>>> import numpy as np
>>> np.set_printoptions(precision=2, suppress=True, linewidth=200)
>>> X = np.load("m.npy")
>>> X
array([[-2, -1, -2, -1,  3, -3,  0, -1],
       [-1, -2, -1, -2, -1,  3, -3,  0],
       [ 0, -1, -2, -1, -2, -1,  3, -3],
       [-3,  0, -1, -2, -1, -2, -1,  3],
       [ 3, -3,  0, -1, -2, -1, -2, -1],
       [-1,  3, -3,  0, -1, -2, -1, -2],
       [-2, -1,  3, -3,  0, -1, -2, -1],
       [-1, -2, -1,  3, -3,  0, -1, -2]])
>>> cov = X.T @ X
>>> print(np.linalg.matrix_rank(cov))
8
>>> np.linalg.svd(X, compute_uv=False) ** 2
array([52.8, 52.8, 49. , 25. , 13.2, 13.2, 13. , 13. ])
>>> np.linalg.eigvalsh(cov)[::-1]
array([52.8, 52.8, 49. , 25. , 13.2, 13.2, 13. , 13. ])
>>> np.allclose(cov, cov.T)
True
>>> rng = np.random.default_rng(10)
>>> A2 = X + rng.integers(-2, 3, (8, 3)) @ rng.integers(-2, 3, (3, 8))
>>> A2
array([[ 2, -4,  4,  0,  2, -4, -2,  3],
       [ 2, -6, -1,  2, -2, -3, -6,  4],
       [-2,  1, -6,  1,  2,  1,  1, -3],
       [-9,  6, -5, -8, -1,  4,  5, -5],
       [ 5, -5,  2,  0, -3, -3, -3,  1],
       [-3,  7, -3,  0,  5,  6, -3, -2],
       [ 1, -4,  7, -3, -3, -4, -2,  1],
       [-4,  3, -1,  1,  2,  9, -1, -4]])
>>> np.round(np.linalg.svd(A2 - X, compute_uv=False), 2) + 0
array([24.97, 12.33,  8.64,  0.  ,  0.  ,  0.  ,  0.  ,  0.  ])
>>> np.linalg.matrix_rank(A2 - X, tol=1e-8)
np.int64(3)
>>> A2 - X
array([[ 4, -3,  6,  1, -1, -1, -2,  4],
       [ 3, -4,  0,  4, -1, -6, -3,  4],
       [-2,  2, -4,  2,  4,  2, -2,  0],
       [-6,  6, -4, -6,  0,  6,  6, -8],
       [ 2, -2,  2,  1, -1, -2, -1,  2],
       [-2,  4,  0,  0,  6,  8, -2,  0],
       [ 3, -3,  4,  0, -3, -3,  0,  2],
       [-3,  5,  0, -2,  5,  9,  0, -2]])
>>> print(np.abs(A2 - X).sum(axis=1))
[22 25 18 42 13 22 18 26]
>>> J = np.loadtxt("sample10.csv", delimiter=",")
>>> J
array([[0., 0., 0., 0., 0., 0., 1., 0., 0.],
       [0., 1., 0., 0., 0., 0., 0., 0., 0.],
       [0., 0., 0., 1., 0., 0., 0., 0., 0.],
       [0., 0., 0., 0., 0., 1., 0., 0., 0.],
       [0., 0., 1., 0., 0., 0., 0., 0., 0.],
       [1., 0., 0., 0., 0., 0., 0., 0., 0.],
       [0., 0., 0., 0., 0., 0., 0., 0., 1.],
       [0., 0., 0., 0., 1., 0., 0., 0., 0.],
       [0., 0., 0., 0., 0., 0., 0., 1., 0.]])
>>> # 2 blocks once reordered
>>> np.linalg.matrix_power(J, 2)
array([[0., 0., 0., 0., 0., 0., 0., 0., 1.],
       [0., 1., 0., 0., 0., 0., 0., 0., 0.],
       [0., 0., 0., 0., 0., 1., 0., 0., 0.],
       [1., 0., 0., 0., 0., 0., 0., 0., 0.],
       [0., 0., 0., 1., 0., 0., 0., 0., 0.],
       [0., 0., 0., 0., 0., 0., 1., 0., 0.],
       [0., 0., 0., 0., 0., 0., 0., 1., 0.],
       [0., 0., 1., 0., 0., 0., 0., 0., 0.],
       [0., 0., 0., 0., 1., 0., 0., 0., 0.]])
>>> J.inv()
Traceback (most recent call last):
  File "<python-input-20>", line 1, in <module>
    J.inv()
    ^^^^^
AttributeError: 'numpy.ndarray' object has no attribute 'inv'
>>> (J - J.T) / 2
array([[ 0. ,  0. ,  0. ,  0. ,  0. , -0.5,  0.5,  0. ,  0. ],
       [ 0. ,  0. ,  0. ,  0. ,  0. ,  0. ,  0. ,  0. ,  0. ],
       [ 0. ,  0. ,  0. ,  0.5, -0.5,  0. ,  0. ,  0. ,  0. ],
       [ 0. ,  0. , -0.5,  0. ,  0. ,  0.5,  0. ,  0. ,  0. ],
       [ 0. ,  0. ,  0.5,  0. ,  0. ,  0. ,  0. , -0.5,  0. ],
       [ 0.5,  0. ,  0. , -0.5,  0. ,  0. ,  0. ,  0. ,  0. ],
       [-0.5,  0. ,  0. ,  0. ,  0. ,  0. ,  0. ,  0. ,  0.5],
       [ 0. ,  0. ,  0. ,  0. ,  0.5,  0. ,  0. ,  0. , -0.5],
       [ 0. ,  0. ,  0. ,  0. ,  0. ,  0. , -0.5,  0.5,  0. ]])
>>> np.sort(np.abs(np.linalg.eigvals(J)))
array([1., 1., 1., 1., 1., 1., 1., 1., 1.])
>>> np.round(np.abs(np.linalg.eigvals(J)).max(), 2)
np.float64(1.0)
>>> W0 = np.loadtxt("out10.csv", delimiter=",")
>>> W0
array([[ 0., -2., -3., -3., -3., -3., -1.,  2.,  2.,  1.,  2.,  0.],
       [-3., -2.,  3.,  0., -2.,  2., -3., -1.,  3., -2.,  3.,  3.],
       [ 1.,  1., -1.,  0., -1., -2., -1., -1., -3.,  2.,  3.,  0.],
       [ 3.,  2., -2., -1., -3.,  1., -3.,  2., -3., -3.,  1.,  0.],
       [-1., -1., -2.,  1.,  1.,  3.,  0., -1.,  0., -3., -3.,  2.],
       [-1., -1.,  0.,  0.,  0., -3.,  3., -3., -2.,  0., -1.,  1.],
       [ 2.,  0.,  2., -1., -3., -2., -3., -3., -3.,  3.,  0., -2.],
       [ 2.,  0.,  1., -2., -3., -2., -1., -2., -2.,  0.,  0.,  0.]])
>>> np.diff(W0, axis=0)
array([[-3.,  0.,  6.,  3.,  1.,  5., -2., -3.,  1., -3.,  1.,  3.],
       [ 4.,  3., -4.,  0.,  1., -4.,  2.,  0., -6.,  4.,  0., -3.],
       [ 2.,  1., -1., -1., -2.,  3., -2.,  3.,  0., -5., -2.,  0.],
       [-4., -3.,  0.,  2.,  4.,  2.,  3., -3.,  3.,  0., -4.,  2.],
       [ 0.,  0.,  2., -1., -1., -6.,  3., -2., -2.,  3.,  2., -1.],
       [ 3.,  1.,  2., -1., -3.,  1., -6.,  0., -1.,  3.,  1., -3.],
       [ 0.,  0., -1., -1.,  0.,  0.,  2.,  1.,  1., -3.,  0.,  2.]])
>>> np.zeros(8, 12)
Traceback (most recent call last):
  File "<python-input-27>", line 1, in <module>
    np.zeros(8, 12)
    ~~~~~~~~^^^^^^^
TypeError: Cannot interpret '12' as a data type
>>> print(W0.sum(axis=1))
[ -8.   1.  -2.  -6.  -4.  -7. -10.  -9.]
>>> np.abs(W0).max()
np.float64(3.0)
>>> W0.mean(axis=0)
array([ 0.38, -0.38, -0.25, -0.75, -1.75, -0.75, -1.12, -0.88, -1.  , -0.25,  0.62,  0.5 ])
>>> print(W0 - W0[0])
[[ 0.  0.  0.  0.  0.  0.  0.  0.  0.  0.  0.  0.]
 [-3.  0.  6.  3.  1.  5. -2. -3.  1. -3.  1.  3.]
 [ 1.  3.  2.  3.  2.  1.  0. -3. -5.  1.  1.  0.]
 [ 3.  4.  1.  2.  0.  4. -2.  0. -5. -4. -1.  0.]
 [-1.  1.  1.  4.  4.  6.  1. -3. -2. -4. -5.  2.]
 [-1.  1.  3.  3.  3.  0.  4. -5. -4. -1. -3.  1.]
 [ 2.  2.  5.  2.  0.  1. -2. -5. -5.  2. -2. -2.]
 [ 2.  2.  4.  1.  0.  1.  0. -4. -4. -1. -2.  0.]]
>>> np.unravel_index(np.abs(W0).argmax(), W0.shape)
(np.int64(0), np.int64(2))
>>> np.count_nonzero(W0)
np.int64(78)
>>> W0.shape
(8, 12)
